% python3 -q
>>> import numpy as np
>>> np.set_printoptions(precision=1, suppress=True, linewidth=120)
>>> rd = lambda a: np.round(a, 1) + 0
>>> X = np.load("layer12.npy")
>>> print(X)
[[6 4 6 1 7 4 5 1 6 6]
 [9 3 5 2 4 6 8 7 0 3]
 [5 5 4 8 0 8 8 7 5 2]
 [6 8 0 4 0 8 7 8 1 6]
 [5 5 0 9 9 8 8 5 8 1]
 [6 8 0 4 0 8 7 8 1 6]
 [3 0 4 9 5 2 6 6 7 4]
 [0 0 7 4 2 0 0 6 6 3]
 [9 3 9 6 3 3 2 2 4 2]
 [2 5 2 8 2 3 3 6 4 4]
 [0 9 5 1 1 6 2 8 4 9]
 [6 0 5 6 4 9 2 5 2 0]]
>>> blk = np.stack([X, 3 * X, X[::-1]])
>>> print(np.einsum("bij,cij->bc", blk, blk))
[[ 3369 10107  2158]
 [10107 30321  6474]
 [ 2158  6474  3369]]
>>> print(blk.sum(axis=0))
[[30 16 29 10 32 25 22  9 26 24]
 [36 21 25  9 17 30 34 36  4 21]
 [22 25 18 40  2 35 35 34 24 12]
 [33 35  9 22  3 35 30 34  8 26]
 [20 20  7 40 38 32 32 26 38  7]
 [27 32  4 25  5 34 34 38 11 28]
 [18  8 16 40 20 16 31 32 29 22]
 [ 5  5 28 25 17  8  8 29 32 13]
 [42 20 36 28 12 20 15 16 17 14]
 [13 25 12 40  8 20 20 31 21 18]
 [ 9 39 25  6  8 30 16 39 16 39]
 [30  4 26 25 23 40 13 21 14  6]]
>>> print(blk.shape)
(3, 12, 10)
>>> print(rd(np.linalg.norm(blk, axis=(1, 2))))
[ 58.  174.1  58. ]
>>> U, s, vt = np.linalg.svd(X, full_matrices=False)
>>> print(rd(np.cumsum(s ** 2) / np.sum(s ** 2)))
[0.8 0.8 0.9 0.9 1.  1.  1.  1.  1.  1. ]
>>> print((s > 1e-8).sum())
10
>>> print(U.shape, s.shape, vt.shape)
(12, 10) (10,) (10, 10)
>>> print(rd(np.sqrt((s ** 2).sum())), rd(np.linalg.norm(X)))
58.0 58.0
>>> print(rd(np.abs(vt[0])))
[0.3 0.3 0.2 0.4 0.2 0.4 0.4 0.4 0.3 0.3]
>>> print(np.allclose(U * s @ vt, X))
True
>>> print(rd(s / s[0]))
[1.  0.3 0.3 0.2 0.2 0.1 0.1 0.1 0.1 0. ]
>>> print(rd(vt @ vt.T))
[[1. 0. 0. 0. 0. 0. 0. 0. 0. 0.]
 [0. 1. 0. 0. 0. 0. 0. 0. 0. 0.]
 [0. 0. 1. 0. 0. 0. 0. 0. 0. 0.]
 [0. 0. 0. 1. 0. 0. 0. 0. 0. 0.]
 [0. 0. 0. 0. 1. 0. 0. 0. 0. 0.]
 [0. 0. 0. 0. 0. 1. 0. 0. 0. 0.]
 [0. 0. 0. 0. 0. 0. 1. 0. 0. 0.]
 [0. 0. 0. 0. 0. 0. 0. 1. 0. 0.]
 [0. 0. 0. 0. 0. 0. 0. 0. 1. 0.]
 [0. 0. 0. 0. 0. 0. 0. 0. 0. 1.]]
>>> rng = np.random.default_rng(5995)
>>> Y = X + rng.integers(-2, 3, (12, 1)) @ rng.integers(-2, 3, (1, 10))
>>> print(Y)
[[ 8  6  6 -1  7  2  5 -3  4  4]
 [11  5  5  0  4  4  8  3 -2  1]
 [ 4  4  4  9  0  9  8  9  6  3]
 [ 8 10  0  2  0  6  7  4 -1  4]
 [ 3  3  0 11  9 10  8  9 10  3]
 [ 8 10  0  2  0  6  7  4 -1  4]
 [ 4  1  4  8  5  1  6  4  6  3]
 [ 1  1  7  3  2 -1  0  4  5  2]
 [11  5  9  4  3  1  2 -2  2  0]
 [ 2  5  2  8  2  3  3  6  4  4]
 [ 2 11  5 -1  1  4  2  4  2  7]
 [ 8  2  5  4  4  7  2  1  0 -2]]
>>> print(np.linalg.matrix_rank(Y - X, tol=1e-8))
1
>>> x = np.array([-2, 0, 0, 2, 2, 1, 2, 1, 1, -1])
>>> target = Y @ x
>>> print(rd(np.linalg.solve(Y.T @ Y, Y.T @ target)))
[-2.  0.  0.  2.  2.  1.  2.  1.  1. -1.]
>>> print(target)
[ 5  6 47  7 76  7 38 14 -3 31  3 14]
>>> print(rd(np.linalg.pinv(Y) @ Y))
[[1. 0. 0. 0. 0. 0. 0. 0. 0. 0.]
 [0. 1. 0. 0. 0. 0. 0. 0. 0. 0.]
 [0. 0. 1. 0. 0. 0. 0. 0. 0. 0.]
 [0. 0. 0. 1. 0. 0. 0. 0. 0. 0.]
 [0. 0. 0. 0. 1. 0. 0. 0. 0. 0.]
 [0. 0. 0. 0. 0. 1. 0. 0. 0. 0.]
 [0. 0. 0. 0. 0. 0. 1. 0. 0. 0.]
 [0. 0. 0. 0. 0. 0. 0. 1. 0. 0.]
 [0. 0. 0. 0. 0. 0. 0. 0. 1. 0.]
 [0. 0. 0. 0. 0. 0. 0. 0. 0. 1.]]
>>> target = target + 0.3 * rng.normal(size=12)
>>> print(rd(target))
[ 5.3  5.7 46.7  7.2 76.2  7.  38.3 14.2 -3.5 31.3  3.3 14.3]
>>> b, *_ = np.linalg.lstsq(Y, target)
>>> print(rd(Y.T @ (target - Y @ b)))
[0. 0. 0. 0. 0. 0. 0. 0. 0. 0.]
>>> print(b.round())
[-1. -1. -0.  2.  2.  1.  1.  1.  1. -0.]
>>> idx = rng.permutation(10)
>>> Y = X[:, idx] * rng.choice([-1, 1], 10)
>>> print(Y)
[[-6 -6 -5 -6 -4 -1 -4 -6  1  7]
 [-5 -9 -8 -3 -3 -2 -6  0  7  4]
 [-4 -5 -8 -2 -5 -8 -8 -5  7  0]
 [ 0 -6 -7 -6 -8 -4 -8 -1  8  0]
 [ 0 -5 -8 -1 -5 -9 -8 -8  5  9]
 [ 0 -6 -7 -6 -8 -4 -8 -1  8  0]
 [-4 -3 -6 -4  0 -9 -2 -7  6  5]
 [-7  0  0 -3  0 -4  0 -6  6  2]
 [-9 -9 -2 -2 -3 -6 -3 -4  2  3]
 [-2 -2 -3 -4 -5 -8 -3 -4  6  2]
 [-5  0 -2 -9 -9 -1 -6 -4  8  1]
 [-5 -6 -2  0  0 -6 -9 -2  5  4]]
>>> U, _, vt = np.linalg.svd(X.T @ Y)
>>> print(rd(np.linalg.lstsq(X, Y)[0]))
[[ 0. -1.  0.  0.  0.  0.  0.  0.  0.  0.]
 [ 0.  0.  0.  0. -1.  0.  0.  0.  0.  0.]
 [-1.  0.  0.  0.  0.  0.  0.  0.  0.  0.]
 [ 0.  0.  0.  0.  0. -1.  0.  0.  0.  0.]
 [ 0.  0.  0.  0.  0.  0.  0.  0.  0.  1.]
 [ 0.  0.  0.  0.  0.  0. -1.  0.  0.  0.]
 [ 0.  0. -1.  0.  0.  0.  0.  0.  0.  0.]
 [ 0.  0.  0.  0.  0.  0.  0.  0.  1.  0.]
 [ 0.  0.  0.  0.  0.  0.  0. -1.  0.  0.]
 [ 0.  0.  0. -1.  0.  0.  0.  0.  0.  0.]]
>>> K = np.loadtxt("dump.csv", delimiter=",")
>>> print(K)
[[0. 0. 6. 0.]
 [0. 0. 0. 6.]
 [4. 0. 0. 0.]
 [0. 4. 0. 0.]]
>>> Y = np.linalg.inv(K)
>>> print(rd(np.linalg.det(K) * Y))
[[  0.   0. 144.   0.]
 [  0.   0.   0. 144.]
 [ 96.   0.   0.   0.]
 [  0.  96.   0.   0.]]
>>> print(K @ Y)
[[1. 0. 0. 0.]
 [0. 1. 0. 0.]
 [0. 0. 1. 0.]
 [0. 0. 0. 1.]]
>>> print((np.abs(Y) > 1e-9).astype(int))
[[0 0 1 0]
 [0 0 0 1]
 [1 0 0 0]
 [0 1 0 0]]
>>> print(np.allclose(Y, K.T))
False
>>> print(rd(np.linalg.cond(K)))
1.5
>>> print(rd(Y))
[[0.  0.  0.2 0. ]
 [0.  0.  0.  0.2]
 [0.2 0.  0.  0. ]
 [0.  0.2 0.  0. ]]
>>> print(rd(np.linalg.det(K) * np.linalg.det(Y)))
1.0
